% ipython --no-banner

In [1]: import numpy as np

In [2]: from numpy import linalg as LA

In [3]: np.set_printoptions(precision=3, suppress=True, linewidth=120)

In [4]: E = np.load("data.npy")

In [5]: E
Out[5]: 
array([[ 0.017, -0.005,  0.001,  0.022, -0.033, -0.011, -0.025],
       [-1.999,  1.791,  0.586, -0.507, -1.727,  0.087,  0.403],
       [-1.99 ,  1.804,  0.649, -0.476, -1.669,  0.138,  0.406],
       [ 0.007, -0.009, -0.034, -0.005, -0.002,  0.028,  0.033],
       [-0.023, -0.013, -0.016, -0.012,  0.022,  0.011,  0.033],
       [-2.034,  1.794,  0.58 , -0.523, -1.696,  0.099,  0.421],
       [-2.036,  1.811,  0.579, -0.458, -1.696,  0.116,  0.404],
       [-3.991,  3.534,  1.172, -1.011, -3.389,  0.219,  0.813],
       [-4.017,  3.627,  1.214, -0.964, -3.419,  0.221,  0.782],
       [ 0.015, -0.017,  0.016,  0.015, -0.015, -0.002,  0.012],
       [-3.99 ,  3.628,  1.217, -0.992, -3.411,  0.2  ,  0.783],
       [-4.044,  3.612,  1.178, -1.054, -3.453,  0.21 ,  0.796],
       [-0.017, -0.015,  0.016,  0.01 ,  0.013, -0.002,  0.002],
       [ 0.009,  0.002,  0.017, -0.029,  0.005,  0.004,  0.   ],
       [-3.997,  3.594,  1.196, -0.997, -3.371,  0.199,  0.788],
       [-0.008,  0.004,  0.013,  0.01 , -0.002, -0.003, -0.009],
       [-2.006,  1.825,  0.605, -0.49 , -1.712,  0.099,  0.398]])

In [6]: cen = (E - E.mean(axis=0)) / E.std(axis=0)

In [7]: cen.std(axis=0)
Out[7]: array([1., 1., 1., 1., 1., 1., 1.])

In [8]: b = LA.lstsq(np.delete(cen, 4, axis=1), cen[:, 4])[0]

In [9]: b
Out[9]: array([ 0.431, -0.631,  0.064,  0.095,  0.016,  0.077])
